$ python -q
>>> import numpy as np
>>> from numpy import linalg as LA
>>> np.set_printoptions(precision=2, suppress=True, linewidth=100)
>>> mat = np.array([[-1.0, 1.0, 1.0], [1.0, -1.0, 1.0], [1.0, 1.0, -1.0]])
>>> # equal to its transpose
>>> (mat @ mat)[0]
array([ 3., -1., -1.])
>>> mat @ (-1.0) ** np.arange(3)
array([-1.,  3., -1.])
>>> mat.shape
(3, 3)
>>> mat - mat[0]
array([[ 0.,  0.,  0.],
       [ 2., -2.,  0.],
       [ 2.,  0., -2.]])
>>> np.abs(mat).max()
np.float64(1.0)
>>> np.count_nonzero(mat)
np.int64(9)
>>> arr = np.load("a.npy")
>>> arr
array([[ -1,   1,  -1],
       [ -2,   2,  -1],
       [ -1,   0,  -3],
       [ -1,  -2,  -5],
       [  1,  -1,  -3],
       [  2,   1,  -4],
       [  0,   1,  -3],
       [  0,   0,  -3],
       [ -2,  -2,  -4],
       [ -1,  -3,  -4],
       [ -3,  -2,  -4],
       [ -4,  -4,  -2],
       [ -4,  -4,  -4],
       [ -6,  -6,  -3],
       [ -7,  -6,  -4],
       [ -9,  -6,  -6],
       [ -8,  -8,  -8],
       [ -9, -10,  -7],
       [ -8, -11,  -8],
       [ -7, -10,  -8],
       [ -6, -10,  -6],
       [ -4,  -9,  -7]])
>>> G = np.cov(arr, rowvar=False)
>>> arr.std(axis=0)
array([3.32, 4.13, 2.1 ])
>>> np.polyfit(arr[:, 1], arr[:, 0], 1)
array([ 0.69, -0.84])
>>> round(np.corrcoef(arr[:, 1], arr[:, 0])[0, 1], 2)
np.float64(0.86)
>>> G.shape
(3, 3)
>>> G
array([[11.58, 12.35,  4.89],
       [12.35, 17.85,  7.69],
       [ 4.89,  7.69,  4.64]])
>>> np.median(arr, axis=0)
array([-3.5, -3.5, -4. ])
>>> out = G / np.sqrt((G ** 2).mean(axis=1, keepdims=True))
>>> out[0]
array([1.14, 1.21, 0.48])
>>> LA.matrix_rank(out) == LA.matrix_rank(G)
np.True_
>>> LA.norm(out, axis=1)
array([1.73, 1.73, 1.73])
>>> x0 = np.array([2, 0, -1])
>>> rhs = arr @ x0
>>> np.round(LA.pinv(arr) @ arr, 2) + 0
array([[1., 0., 0.],
       [0., 1., 0.],
       [0., 0., 1.]])
>>> np.round(LA.solve(arr.T @ arr, arr.T @ rhs), 2) + 0
array([ 2.,  0., -1.])
>>> rng = np.random.default_rng(7)
>>> rhs = rhs + 0.1 * rng.normal(size=22)
>>> rhs
array([ -1.  ,  -2.97,   0.97,   2.91,   4.95,   7.9 ,   3.01,   3.13,  -0.05,   1.94,  -1.95,
        -5.96,  -3.99,  -9.09, -10.  , -11.93,  -8.13, -11.05,  -8.19,  -6.13,  -6.18,  -1.02])
>>> coef, *_ = LA.lstsq(arr, rhs)
>>> coef
array([ 1.98,  0.02, -0.99])
>>> coef.round()
array([ 2.,  0., -1.])
>>> np.round(arr.T @ (rhs - arr @ coef), 2) + 0
array([0., 0., 0.])
>>> lab = arr[:, 0] > np.median(arr[:, 0])
>>> u = arr[lab].mean(axis=0) - arr[~lab].mean(axis=0)
>>> lab.astype(int)
array([1, 1, 1, 1, 1, 1, 1, 1, 1, 1, 1, 0, 0, 0, 0, 0, 0, 0, 0, 0, 0, 0])
>>> u
array([5.82, 7.18, 2.55])
>>> x0 = np.array([-1, 5, 6])
>>> rhs = arr @ x0
>>> coef, lr = np.zeros(3), 1 / LA.norm(arr, 2) ** 2
>>> for i in range(150):
...     coef -= lr * arr.T @ (arr @ coef - rhs)
...     if i % 50 == 0: print(i, round(LA.norm(arr @ coef - rhs), 2))
... 
0 40.32
50 6.6
100 1.7
>>> coef
array([-0.95,  4.95,  6.01])
>>> X = np.array([[4, 0, 0, 0, 0, 0],
...     [2, 4, 0, 0, 0, 0],
...     [0, 3, 0, 0, 0, 0],
...     [0, 0, 4, 0, 0, 0],
...     [0, 0, 2, 4, 0, 0],
...     [0, 0, 0, 3, 0, 0],
...     [0, 0, 0, 0, 4, 0],
...     [0, 0, 0, 0, 2, 4],
...     [0, 0, 0, 0, 0, 3]])
>>> out = np.array([[5, -1], [-2, -2], [-3, -2], [-4, 3], [2, 3], [-2, 0]])
>>> X @ out
array([[ 20,  -4],
       [  2, -10],
       [ -6,  -6],
       [-12,  -8],
       [-22,   8],
       [-12,   9],
       [  8,  12],
       [ -4,   6],
       [ -6,   0]])
>>> np.einsum("ik,kj->ji", X, out)
array([[ 20,   2,  -6, -12, -22, -12,   8,  -4,  -6],
       [ -4, -10,  -6,  -8,   8,   9,  12,   6,   0]])
>>> LA.matrix_rank(np.vstack([X, out.T]))
np.int64(6)
>>> np.vstack([X, out.T]).shape
(11, 6)
>>> LA.matrix_rank(X @ out)
np.int64(2)
>>> out = X / np.sqrt((X ** 2).mean(axis=1, keepdims=True))
>>> LA.norm(out, axis=1)
array([2.45, 2.45, 2.45, 2.45, 2.45, 2.45, 2.45, 2.45, 2.45])
>>> LA.matrix_rank(X - X.mean(axis=1, keepdims=True))
np.int64(5)
>>> out[7]
array([0.  , 0.  , 0.  , 0.  , 1.1 , 2.19])
>>> LA.matrix_rank(out) == LA.matrix_rank(X)
np.True_
>>> X - X.mean(axis=1, keepdims=True)
array([[ 3.33, -0.67, -0.67, -0.67, -0.67, -0.67],
       [ 1.  ,  3.  , -1.  , -1.  , -1.  , -1.  ],
       [-0.5 ,  2.5 , -0.5 , -0.5 , -0.5 , -0.5 ],
       [-0.67, -0.67,  3.33, -0.67, -0.67, -0.67],
       [-1.  , -1.  ,  1.  ,  3.  , -1.  , -1.  ],
       [-0.5 , -0.5 , -0.5 ,  2.5 , -0.5 , -0.5 ],
       [-0.67, -0.67, -0.67, -0.67,  3.33, -0.67],
       [-1.  , -1.  , -1.  , -1.  ,  1.  ,  3.  ],
       [-0.5 , -0.5 , -0.5 , -0.5 , -0.5 ,  2.5 ]])
>>> lab = rng.permutation(6)
>>> out = X[:, lab] * rng.choice([-1, 1], 6)
>>> out
array([[ 4,  0,  0,  0,  0,  0],
       [ 2,  4,  0,  0,  0,  0],
       [ 0,  3,  0,  0,  0,  0],
       [ 0,  0, -4,  0,  0,  0],
       [ 0,  0, -2,  0,  4,  0],
       [ 0,  0,  0,  0,  3,  0],
       [ 0,  0,  0,  4,  0,  0],
       [ 0,  0,  0,  2,  0,  4],
       [ 0,  0,  0,  0,  0,  3]])
>>> U, _, Vt = LA.svd(X.T @ out)
>>> lab
array([0, 1, 2, 4, 3, 5])
>>> np.round(LA.lstsq(X, out)[0], 2) + 0
array([[ 1.,  0.,  0.,  0.,  0.,  0.],
       [ 0.,  1.,  0.,  0.,  0.,  0.],
       [ 0.,  0., -1.,  0.,  0.,  0.],
       [ 0.,  0.,  0.,  0.,  1.,  0.],
       [ 0.,  0.,  0.,  1.,  0.,  0.],
       [ 0.,  0.,  0.,  0.,  0.,  1.]])
>>> np.round(U @ Vt, 2) + 0
array([[ 1.,  0.,  0.,  0.,  0.,  0.],
       [ 0.,  1.,  0.,  0.,  0.,  0.],
       [ 0.,  0., -1.,  0.,  0.,  0.],
       [ 0.,  0.,  0.,  0.,  1.,  0.],
       [ 0.,  0.,  0.,  1.,  0.,  0.],
       [ 0.,  0.,  0.,  0.,  0.,  1.]])
>>> x0 = np.array([6, 1, 5, 8, 3, 9])
>>> rhs = out @ x0
>>> LA.solve(out.T @ out, out.T @ rhs)
array([6., 1., 5., 8., 3., 9.])
>>> np.round(LA.pinv(out) @ out, 2) + 0
array([[1., 0., 0., 0., 0., 0.],
       [0., 1., 0., 0., 0., 0.],
       [0., 0., 1., 0., 0., 0.],
       [0., 0., 0., 1., 0., 0.],
       [0., 0., 0., 0., 1., 0.],
       [0., 0., 0., 0., 0., 1.]])
>>> rhs = rhs + 0.3 * rng.normal(size=9)
>>> rhs
array([ 24.03,  15.54,   2.86, -20.29,   1.76,   9.32,  31.76,  51.99,  27.27])
>>> coef, *_ = LA.lstsq(out, rhs)
>>> [round(float(LA.norm(LA.solve(out.T @ out + lam * np.eye(6), out.T @ rhs))), 2) for lam in (0, 1, 10, 100)]
[14.72, 14.13, 10.55, 3.14]
>>> theta = np.radians(120)
>>> R = np.eye(6)
>>> R[4, 4] = R[0, 0] = np.cos(theta)
>>> R[4, 0], R[0, 4] = -np.sin(theta), np.sin(theta)
>>> R
array([[-0.5 ,  0.  ,  0.  ,  0.  ,  0.87,  0.  ],
       [ 0.  ,  1.  ,  0.  ,  0.  ,  0.  ,  0.  ],
       [ 0.  ,  0.  ,  1.  ,  0.  ,  0.  ,  0.  ],
       [ 0.  ,  0.  ,  0.  ,  1.  ,  0.  ,  0.  ],
       [-0.87,  0.  ,  0.  ,  0.  , -0.5 ,  0.  ],
       [ 0.  ,  0.  ,  0.  ,  0.  ,  0.  ,  1.  ]])
>>> out = X @ R.T
>>> np.allclose(LA.norm(X, axis=1), LA.norm(out, axis=1))
True
>>> m1 = np.load("m.npy")
>>> m1
array([[ 8, -2,  5],
       [ 5,  8, -2],
       [-2,  5,  8]])
>>> x0 = np.array([3, 1, 3])
>>> h = np.maximum(m1 @ x0, 0)
>>> np.maximum(m1 @ x0, 0) - np.maximum(-m1 @ x0, 0)
array([37, 17, 23])
>>> np.flatnonzero(h > 1e-9)
array([0, 1, 2])
>>> np.tanh(m1 @ x0)
array([1., 1., 1.])
>>> m1 * (h > 1e-9)[:, None]
array([[ 8, -2,  5],
       [ 5,  8, -2],
       [-2,  5,  8]])
>>> data = np.array([[2, 5, 3], [3, 2, 5], [5, 3, 2]])
>>> x0 = np.array([-2, -1, 3])
>>> rhs = m1 @ x0
>>> coef, lr = np.zeros(3), 1 / LA.norm(m1, 2) ** 2
>>> for i in range(150):
...     coef -= lr * m1.T @ (m1 @ coef - rhs)
...     if i % 50 == 0: print(i, round(LA.norm(m1 @ coef - rhs), 2))
... 
0 11.54
50 0.0
100 0.0
>>> coef
array([-2., -1.,  3.])
>>> round(float(LA.cond(m1)), 2)
1.24
>>> out = LA.invert(data)
Traceback (most recent call last):
  File "<python-input-94>", line 1, in <module>
    out = LA.invert(data)
          ^^^^^^^^^
AttributeError: module 'numpy.linalg' has no attribute 'invert'
>>> out = LA.inv(data)
>>> out
array([[-0.16, -0.01,  0.27],
       [ 0.27, -0.16, -0.01],
       [-0.01,  0.27, -0.16]])
>>> (np.abs(out) > 1e-9).astype(int)
array([[1, 1, 1],
       [1, 1, 1],
       [1, 1, 1]])
>>> round(float(LA.cond(data)), 2)
3.78
>>> round(LA.det(data) * LA.det(out), 2)
np.float64(1.0)
>>> np.round(LA.slogdet(data)[0], 2)
np.float64(1.0)
>>> LA.svd(out, compute_uv=False)
array([0.38, 0.38, 0.1 ])
>>> round(LA.norm(out), 2)
np.float64(0.54)
>>> round(float(np.abs(out).max()), 2)
0.27
>>> out - out[0]
array([[ 0.  ,  0.  ,  0.  ],
       [ 0.43, -0.14, -0.29],
       [ 0.14,  0.29, -0.43]])
>>> q, _ = LA.qr(np.array([[-1.0, 0.1, 1.7], [0.4, 0.1, -2.4], [-2.6, -0.8, 0.3]]))
>>> vecs, _ = LA.qr(np.array([[0.7, -1.3, 0.0, 1.1],
...     [0.3, 0.6, 1.1, -0.4],
...     [0.1, 1.3, 0.5, 0.8],
...     [1.0, 0.4, -0.2, 0.8]]))
>>> sig = 20 * 0.2 ** np.arange(3)
>>> W0 = q[:, :3] * sig @ vecs[:3]
>>> W0
array([[  4.83,  -3.2 ,  -5.24,   1.87],
       [ -1.65,   1.22,   0.92,  -1.92],
       [  9.91, -11.91,  -4.37,   9.18]])
>>> out = W0 + rng.integers(-2, 3, (3, 1)) @ rng.integers(-2, 3, (1, 4))
>>> out
array([[ 4.83, -4.2 , -3.24,  3.87],
       [-1.65,  0.22,  2.92,  0.08],
       [ 9.91, -9.91, -8.37,  5.18]])
>>> np.round(LA.svd(out - W0, compute_uv=False), 2) + 0
array([7.35, 0.  , 0.  ])
>>> out - W0
array([[ 0., -1.,  2.,  2.],
       [ 0., -1.,  2.,  2.],
       [ 0.,  2., -4., -4.]])
>>> round(float(np.abs(W0).max()), 2)
11.91
>>> W0.sum(axis=1)
array([-1.74, -1.42,  2.81])
>>> np.diff(W0, axis=0)
array([[ -6.48,   4.41,   6.16,  -3.78],
       [ 11.55, -13.13,  -5.29,  11.1 ]])
>>> np.count_nonzero(W0)
np.int64(12)
>>> round(float(LA.norm(W0)), 2)
20.41
>>> W0.shape
(3, 4)
>>> W0.mean(axis=0)
array([ 4.36, -4.63, -2.89,  3.05])
>>> E = np.load("block16.npy")
>>> E
array([[ 1.85, -1.6 , -5.76],
       [ 2.69, -3.04, -3.82],
       [ 7.3 , -1.61, -3.7 ],
       [ 5.45, -6.04,  0.59],
       [ 5.25, -2.52, -3.45],
       [ 4.35, -5.57, -0.35],
       [ 7.43, -5.62,  0.86],
       [ 5.42, -4.25, -1.44],
       [ 5.15, -1.93, -4.15],
       [ 2.3 , -7.75,  1.33],
       [ 8.57, -4.14, -0.38],
       [ 1.01, -5.  , -2.25],
       [ 2.32, -4.88, -1.89]])
>>> Z = E[[0, 2]].astype(float)
>>> for _ in range(3):
...     lab = LA.norm(E[:, None] - Z, axis=-1).argmin(axis=1)
...     Z = np.array([E[lab == j].mean(axis=0) for j in range(2)])
... 
>>> lab
array([0, 0, 1, 1, 0, 1, 1, 1, 0, 1, 1, 0, 0])
>>> np.bincount(lab)
array([6, 7])
>>> np.abs(Z[1] - Z[0]).argmax()
np.int64(2)
>>> Z
array([[ 3.04, -3.16, -3.55],
       [ 5.83, -5.  , -0.44]])
